In [1]: import numpy as np

In [2]: import numpy.linalg as la

In [3]: np.set_printoptions(suppress=True, linewidth=100)

In [4]: feats = np.array([[1, 0], [0, 1]])

In [5]: # a projection of rank 2

In [6]: vec = np.array([3, -7])

In [7]: feats @ vec
Out[7]: array([ 3, -7])

In [8]: feats @ feats @ vec
Out[8]: array([ 3, -7])

In [9]: np.round(la.eigvalsh(2 * feats - np.eye(2)), 3)
Out[9]: array([1., 1.])

In [10]: Lm = la.cholesky(feats)

In [11]: np.prod(np.diag(Lm)) ** 2, np.round(la.det(feats), 3)
Out[11]: (np.float64(1.0), np.float64(1.0))

In [12]: np.diag(Lm) ** 2
Out[12]: array([1., 1.])

In [13]: feats / np.sqrt(np.outer(np.diag(feats), np.diag(feats)))
Out[13]: 
array([[1., 0.],
       [0., 1.]])

In [14]: la.matrix_rank(feats - feats[0, 0] * np.eye(2))
Out[14]: np.int64(0)

In [15]: feats @ feats
Out[15]: 
array([[1, 0],
       [0, 1]])

In [16]: np.prod(np.diag(feats)), round(la.det(feats), 3)
Out[16]: (np.int64(1), np.float64(1.0))

In [17]: np.round(np.sort(la.eigvals(feats)), 3)
Out[17]: array([1., 1.])

In [18]: [int(la.matrix_rank(la.matrix_power(feats, p))) for p in range(1, 3)]
Out[18]: [2, 2]

In [19]: vec = np.array([0, 1])

In [20]: np.round(la.inv(feats), 3)
Out[20]: 
array([[1., 0.],
       [0., 1.]])

In [21]: [p for p in range(1, 25) if np.allclose(la.matrix_power(feats, p), np.eye(2))]
Out[21]: 
[1,
 2,
 3,
 4,
 5,
 6,
 7,
 8,
 9,
 10,
 11,
 12,
 13,
 14,
 15,
 16,
 17,
 18,
 19,
 20,
 21,
 22,
 23,
 24]

In [22]: 2 - la.matrix_rank(feats - np.eye(2), tol=1e-8)
Out[22]: np.int64(2)

In [23]: feats.T @ (feats @ vec)
Out[23]: array([0, 1])

In [24]: np.round(np.sort(np.abs(np.degrees(np.angle(la.eigvals(feats))))), 3)
Out[24]: array([0., 0.])

In [25]: A = np.loadtxt("x.csv", delimiter=",")

In [26]: A
Out[26]: 
array([[-34. ,  -1.9,   0.1,   1.5],
       [-48. ,  -0.6,   1.3,   0.7]])

In [27]: Y = np.array([[-3, -3, 1], [2, 1, 3]])

In [28]: basis = np.kron(Y, A)

In [29]: basis.round(3)
Out[29]: 
array([[ 102. ,    5.7,   -0.3,   -4.5,  102. ,    5.7,   -0.3,   -4.5,  -34. ,   -1.9,    0.1,
           1.5],
       [ 144. ,    1.8,   -3.9,   -2.1,  144. ,    1.8,   -3.9,   -2.1,  -48. ,   -0.6,    1.3,
           0.7],
       [ -68. ,   -3.8,    0.2,    3. ,  -34. ,   -1.9,    0.1,    1.5, -102. ,   -5.7,    0.3,
           4.5],
       [ -96. ,   -1.2,    2.6,    1.4,  -48. ,   -0.6,    1.3,    0.7, -144. ,   -1.8,    3.9,
           2.1]])

In [30]: basis.shape
Out[30]: (4, 12)

In [31]: la.matrix_rank(basis)
Out[31]: np.int64(4)
